$ python3 -q
>>> import numpy as np
>>> np.set_printoptions(suppress=True, linewidth=200)
>>> tidy = lambda a: np.round(a, 1) + 0
>>> mat = np.loadtxt("dump.csv", delimiter=",")
>>> tidy(mat)
array([[ 0.4,  0.9,  0.8, -0.2],
       [-0.4, -0.9, -0.8,  0.2],
       [ 0.2,  0.5,  0.4, -0.1],
       [-0.2, -0.4, -0.3,  0.1]])
>>> rng = np.random.default_rng(5110)
>>> idx = rng.permutation(4)
>>> idx
array([3, 0, 1, 2])
>>> B = mat[idx][:, idx]
>>> tidy(B)
array([[ 0.1, -0.2, -0.4, -0.3],
       [-0.2,  0.4,  0.9,  0.8],
       [ 0.2, -0.4, -0.9, -0.8],
       [-0.1,  0.2,  0.5,  0.4]])
>>> print(tidy(np.diag(B)))
[ 0.1  0.4 -0.9  0.4]
>>> tidy(mat @ np.linalg.pinv(mat) @ mat)
array([[ 0.4,  0.9,  0.8, -0.2],
       [-0.4, -0.9, -0.8,  0.2],
       [ 0.2,  0.5,  0.4, -0.1],
       [-0.2, -0.4, -0.3,  0.1]])
>>> np.unique(mat.round(6), axis=0).shape
(4, 4)
>>> print(np.linalg.lstsq(mat[:-1].T, mat[-1])[2])
1
>>> print(np.allclose(mat[:-1].T @ np.linalg.lstsq(mat[:-1].T, mat[-1])[0], mat[-1]))
True
>>> rk = np.linalg.matrix_rank(mat)
>>> print(rk)
1
>>> N = np.linalg.svd(mat)[2][rk:].T
>>> [int(np.linalg.matrix_rank(mat[:, :j + 1])) for j in range(4)]
[1, 1, 1, 1]
>>> tidy(mat @ N)
array([[0., 0., 0.],
       [0., 0., 0.],
       [0., 0., 0.],
       [0., 0., 0.]])
>>> print([int(np.linalg.matrix_rank(np.delete(mat, i, axis=0))) for i in range(4)])
[1, 1, 1, 1]
>>> np.linalg.matrix_rank(mat.T @ mat), np.linalg.matrix_rank(mat @ mat.T)
(np.int64(1), np.int64(1))
>>> [int(np.linalg.matrix_rank(mat[:i])) for i in range(1, len(mat) + 1)]
[1, 1, 1, 1]
>>> r0 = np.array([1, -1])
>>> print(tidy(np.convolve(mat[2], r0)))
[ 0.2  0.3 -0.1 -0.6  0.1]
>>> tidy(np.correlate(mat[2], mat[1], "full"))
array([ 0.1, -0.1, -0.5, -0.9, -0.5, -0.1,  0.1])
>>> U, sv, Vt = np.linalg.svd(mat)
>>> np.argmax(sv[:-1] / (sv[1:] + 1e-6)) + 1
np.int64(1)
>>> print(tidy(sv))
[2. 0. 0. 0.]
>>> B = U[:, :1] @ np.diag(sv[:1]) @ Vt[:1]
>>> np.linalg.matrix_rank(B)
np.int64(1)
>>> tidy(B)
array([[ 0.4,  0.9,  0.8, -0.2],
       [-0.4, -0.9, -0.8,  0.2],
       [ 0.2,  0.5,  0.4, -0.1],
       [-0.2, -0.4, -0.3,  0.1]])
>>> J = np.load("a.npy")
>>> J
array([[3, 0, 0],
       [0, 0, 0],
       [0, 0, 0]])
>>> U, sv, Vt = np.linalg.svd(J)
>>> sv
array([3., 0., 0.])
>>> B = U[:, :1] @ np.diag(sv[:1]) @ Vt[:1]
>>> B
array([[3., 0., 0.],
       [0., 0., 0.],
       [0., 0., 0.]])
>>> tidy(np.linalg.norm(J - B) / np.linalg.norm(J))
np.float64(0.0)
>>> np.unique(J.round(6), axis=0).shape
(2, 3)
>>> np.argsort(-np.linalg.norm(mat, axis=0).round(6), kind="stable")[:3]
array([1, 2, 0])
>>> tidy(np.sort(np.linalg.eigvals(J).real))
array([0., 0., 3.])
>>> print(J @ J)
[[9 0 0]
 [0 0 0]
 [0 0 0]]
>>> (np.linalg.matrix_power((J != 0) + (J.T != 0) + np.eye(3), 3) > 0).astype(int)
array([[1, 0, 0],
       [0, 1, 0],
       [0, 0, 1]])
>>> A = np.load("sample18.npy")
>>> print(A)
[[-2.  0.]
 [ 0. -3.]]
>>> print(np.prod(np.diag(A)), tidy(np.linalg.det(A)))
6.0 6.0
>>> print(tidy(np.linalg.matrix_power(A - np.diag(np.diag(A)), 2)))
[[0. 0.]
 [0. 0.]]
>>> A @ A
array([[4., 0.],
       [0., 9.]])
>>> (A - A.T) / 2
array([[0., 0.],
       [0., 0.]])
>>> (A + A.T) / 2
array([[-2.,  0.],
       [ 0., -3.]])
>>> print(np.allclose(A, A.T))
True
>>> A @ A
array([[4., 0.],
       [0., 9.]])
>>> P = np.triu(np.array([[0, 0], [0, 3]]), 1) + np.eye(2)
>>> B = P @ A @ np.linalg.inv(P)
>>> print(B)
[[-2.  0.]
 [ 0. -3.]]
>>> P @ A - A @ P
array([[0., 0.],
       [0., 0.]])
>>> E = np.array([[-0.7, -1.6, -0.3],
...     [1.1, -0.4, -0.7],
...     [-0.2, -1.8, 2.2],
...     [1.1, 1.1, -0.5],
...     [0.8, -1.6, -0.3],
...     [0.0, 1.1, 0.3],
...     [1.2, -1.0, 0.7],
...     [-0.5, -9.0, 0.5],
...     [0.6, 0.8, 0.1],
...     [-1.2, -1.3, 1.1]])
>>> x = np.array([3, 0, 0])
>>> target = E @ x
>>> tidy(target)
array([-2.1,  3.3, -0.6,  3.3,  2.4,  0. ,  3.6, -1.5,  1.8, -3.6])
>>> tidy(np.linalg.solve(E.T @ E, E.T @ target))
array([3., 0., 0.])
>>> target = target + 0.1 * rng.normal(size=10)
>>> tidy(target)
array([-2. ,  3.3, -0.7,  3.3,  2.5, -0.2,  3.7, -1.4,  1.8, -3.7])
>>> b, *_ = np.linalg.lstsq(E, target)
>>> b.round()
array([ 3., -0., -0.])
>>> [round(float(np.linalg.norm(np.linalg.solve(E.T @ E + lam * np.eye(3), E.T @ target))), 2) for lam in (0, 1, 10, 100)]
[3.03, 2.61, 1.22, 0.22]
>>> tidy(E.T @ (target - E @ b))
array([0., 0., 0.])
>>> arr = np.array([[2.8, -2.1, -6.7],
...     [3.0, -4.1, -7.6],
...     [3.9, -4.3, -6.5],
...     [3.7, -3.0, -6.9],
...     [3.6, -5.6, -8.5],
...     [0.9, -1.3, 1.4],
...     [1.5, -2.3, -6.9],
...     [3.6, -4.6, -8.1],
...     [0.6, -3.7, 3.1],
...     [0.3, -1.9, 3.2],
...     [0.4, -4.0, 2.3],
...     [1.8, -4.2, -7.5],
...     [1.4, -5.3, -7.3],
...     [2.0, 0.0, 1.6],
...     [3.1, -4.1, -8.4],
...     [5.0, -2.4, -6.6],
...     [1.3, -2.3, 1.4],
...     [2.1, -0.8, 2.0],
...     [2.6, -3.6, -6.7],
...     [0.4, -2.7, 3.2]])
>>> cent = arr[[2, 14]].astype(float)
>>> for _ in range(3):
...     idx = np.linalg.norm(arr[:, None] - cent, axis=-1).argmin(axis=1)
...     cent = np.array([arr[idx == j].mean(axis=0) for j in range(2)])
... 
>>> print(idx)
[1 1 1 1 1 0 1 1 0 0 0 1 1 0 1 1 0 0 1 0]
>>> np.bincount(idx)
array([ 8, 12])
>>> print(tidy(cent[1] - cent[0]))
[ 2.  -1.7 -9.6]
>>> B = A + rng.integers(-2, 3, (2, 1)) @ rng.integers(-2, 3, (1, 2))
>>> B
array([[-3.,  0.],
       [-2., -3.]])
>>> np.linalg.matrix_rank(B - A, tol=1e-8)
np.int64(1)
>>> np.abs(B - A).sum(axis=1)
array([1., 2.])
>>> B = np.c_[arr[:, :1] @ np.array([[0]]), np.array([-8, 8, 2, 6, 1, 0, -9, 5, -1, -4, -9, 0, -4, -4, -2, -4, 9, 8, 5, 3])]
>>> B
array([[ 0., -8.],
       [ 0.,  8.],
       [ 0.,  2.],
       [ 0.,  6.],
       [ 0.,  1.],
       [ 0.,  0.],
       [ 0., -9.],
       [ 0.,  5.],
       [ 0., -1.],
       [ 0., -4.],
       [ 0., -9.],
       [ 0.,  0.],
       [ 0., -4.],
       [ 0., -4.],
       [ 0., -2.],
       [ 0., -4.],
       [ 0.,  9.],
       [ 0.,  8.],
       [ 0.,  5.],
       [ 0.,  3.]])
>>> tidy(np.linalg.norm(B - arr @ np.linalg.lstsq(arr, B)[0], axis=0))
array([ 0., 24.])
>>> tidy(np.linalg.norm(np.linalg.qr(arr)[0].T @ B, axis=0) ** 2 / ((B ** 2).sum(axis=0) + 1e-12))
array([0., 0.])
>>> feats = np.array([[-2.0, 0.0, -3.0], [0.0, -2.0, 0.0], [-3.0, 0.0, -2.0]])
>>> x = np.array([1, 0, 2])
>>> h1 = np.maximum(feats @ x, 0)
>>> feats * (h1 > 1e-9)[:, None]
array([[-0.,  0., -0.],
       [ 0., -0.,  0.],
       [-0.,  0., -0.]])
>>> tidy(np.tanh(feats @ x))
array([-1.,  0., -1.])
